>>> import numpy as np
>>> np.set_printoptions(precision=2, suppress=True, linewidth=140, sign=" ")
>>> def rd(a):
...     return np.round(a, 2) + 0
... 
>>> arr = np.load("x.npy")
>>> arr
array([[ 3.12,  1.12, -1.09,  3.44, -2.43, -3.82, -1.02, -0.12],
       [ 7.02,  2.48,  1.38,  1.95, -1.74, -2.37,  0.79,  2.11],
       [ 2.2 ,  1.06, -0.01,  1.47, -0.94, -1.32, -0.19,  0.28],
       [-9.73, -1.77, -4.84,  1.19,  0.01,  0.49, -3.02, -2.6 ],
       [-1.88,  0.62, -1.72,  1.98, -0.61, -1.14, -0.83,  0.74],
       [-2.05, -1.24, -0.99, -0.02,  1.6 ,  0.29, -0.01, -0.19],
       [-7.86, -0.48, -4.74,  2.95,  0.48, -1.38, -1.95,  1.11],
       [ 2.89,  0.41,  1.82, -0.8 ,  3.17,  0.45,  1.92,  1.65],
       [ 2.14,  0.15,  2.42, -1.5 ,  2.26,  1.3 ,  1.81,  0.88],
       [ 5.91,  1.64,  3.69, -1.56, -0.23,  0.9 ,  1.35,  0.34],
       [-3.72, -1.49, -1.5 ,  0.1 ,  1.01, -0.23, -0.7 , -1.24],
       [-2.  , -0.7 , -0.18, -1.16, -1.17,  1.17, -0.32, -0.8 ]])
>>> B = arr / np.sqrt((arr ** 2).mean(axis=1, keepdims=True))
>>> rd(np.linalg.norm(B, axis=1))
array([ 2.83,  2.83,  2.83,  2.83,  2.83,  2.83,  2.83,  2.83,  2.83,  2.83,  2.83,  2.83])
>>> np.linalg.matrix_rank(arr - arr.mean(axis=1, keepdims=True))
np.int64(7)
>>> np.linalg.matrix_rank(B) == np.linalg.matrix_rank(arr)
np.True_
>>> rng = np.random.default_rng(69960)
>>> z = rng.permutation(8)
>>> B = arr[:, z] * rng.choice([-1, 1], 8)
>>> B
array([[-1.09, -3.82,  3.44,  0.12,  2.43,  1.12,  1.02,  3.12],
       [ 1.38, -2.37,  1.95, -2.11,  1.74,  2.48, -0.79,  7.02],
       [-0.01, -1.32,  1.47, -0.28,  0.94,  1.06,  0.19,  2.2 ],
       [-4.84,  0.49,  1.19,  2.6 , -0.01, -1.77,  3.02, -9.73],
       [-1.72, -1.14,  1.98, -0.74,  0.61,  0.62,  0.83, -1.88],
       [-0.99,  0.29, -0.02,  0.19, -1.6 , -1.24,  0.01, -2.05],
       [-4.74, -1.38,  2.95, -1.11, -0.48, -0.48,  1.95, -7.86],
       [ 1.82,  0.45, -0.8 , -1.65, -3.17,  0.41, -1.92,  2.89],
       [ 2.42,  1.3 , -1.5 , -0.88, -2.26,  0.15, -1.81,  2.14],
       [ 3.69,  0.9 , -1.56, -0.34,  0.23,  1.64, -1.35,  5.91],
       [-1.5 , -0.23,  0.1 ,  1.24, -1.01, -1.49,  0.7 , -3.72],
       [-0.18,  1.17, -1.16,  0.8 ,  1.17, -0.7 ,  0.32, -2.  ]])
>>> Uu, _, vt = np.linalg.svd(arr.T @ B)
>>> rd(np.linalg.lstsq(arr, B)[0])
array([[ 0.,  0.,  0.,  0.,  0.,  0.,  0.,  1.],
       [ 0.,  0.,  0.,  0.,  0.,  1.,  0.,  0.],
       [ 1.,  0.,  0.,  0.,  0.,  0.,  0.,  0.],
       [ 0.,  0.,  1.,  0.,  0.,  0.,  0.,  0.],
       [ 0.,  0.,  0.,  0., -1.,  0.,  0.,  0.],
       [ 0.,  1.,  0.,  0.,  0.,  0.,  0.,  0.],
       [ 0.,  0.,  0.,  0.,  0.,  0., -1.,  0.],
       [ 0.,  0.,  0., -1.,  0.,  0.,  0.,  0.]])
>>> z
array([ 2,  5,  3,  7,  4,  1,  6,  0])
>>> vec = np.array([0, 1, 1, 2, 1, 1, 2, 2])
>>> target = arr @ vec
>>> coef, lr = np.zeros(8), 1 / np.linalg.norm(arr, 2) ** 2
>>> for i in range(25):
...     coef -= lr * arr.T @ (arr @ coef - target)
...     if i % 5 == 0: print(i, round(np.linalg.norm(arr @ coef - target), 2))
... 
0 13.06
5 9.71
10 7.34
15 5.67
20 4.5
>>> rd(np.linalg.cond(arr))
np.float64(127.38)
>>> O, r_ = np.linalg.qr(arr)
>>> O.shape, r_.shape
((12, 8), (8, 8))
>>> np.allclose(r_.T @ r_, arr.T @ arr)
True
>>> rd(O @ r_)
array([[ 3.12,  1.12, -1.09,  3.44, -2.43, -3.82, -1.02, -0.12],
       [ 7.02,  2.48,  1.38,  1.95, -1.74, -2.37,  0.79,  2.11],
       [ 2.2 ,  1.06, -0.01,  1.47, -0.94, -1.32, -0.19,  0.28],
       [-9.73, -1.77, -4.84,  1.19,  0.01,  0.49, -3.02, -2.6 ],
       [-1.88,  0.62, -1.72,  1.98, -0.61, -1.14, -0.83,  0.74],
       [-2.05, -1.24, -0.99, -0.02,  1.6 ,  0.29, -0.01, -0.19],
       [-7.86, -0.48, -4.74,  2.95,  0.48, -1.38, -1.95,  1.11],
       [ 2.89,  0.41,  1.82, -0.8 ,  3.17,  0.45,  1.92,  1.65],
       [ 2.14,  0.15,  2.42, -1.5 ,  2.26,  1.3 ,  1.81,  0.88],
       [ 5.91,  1.64,  3.69, -1.56, -0.23,  0.9 ,  1.35,  0.34],
       [-3.72, -1.49, -1.5 ,  0.1 ,  1.01, -0.23, -0.7 , -1.24],
       [-2.  , -0.7 , -0.18, -1.16, -1.17,  1.17, -0.32, -0.8 ]])
>>> rd(O.T @ O)
array([[ 1.,  0.,  0.,  0.,  0.,  0.,  0.,  0.],
       [ 0.,  1.,  0.,  0.,  0.,  0.,  0.,  0.],
       [ 0.,  0.,  1.,  0.,  0.,  0.,  0.,  0.],
       [ 0.,  0.,  0.,  1.,  0.,  0.,  0.,  0.],
       [ 0.,  0.,  0.,  0.,  1.,  0.,  0.,  0.],
       [ 0.,  0.,  0.,  0.,  0.,  1.,  0.,  0.],
       [ 0.,  0.,  0.,  0.,  0.,  0.,  1.,  0.],
       [ 0.,  0.,  0.,  0.,  0.,  0.,  0.,  1.]])
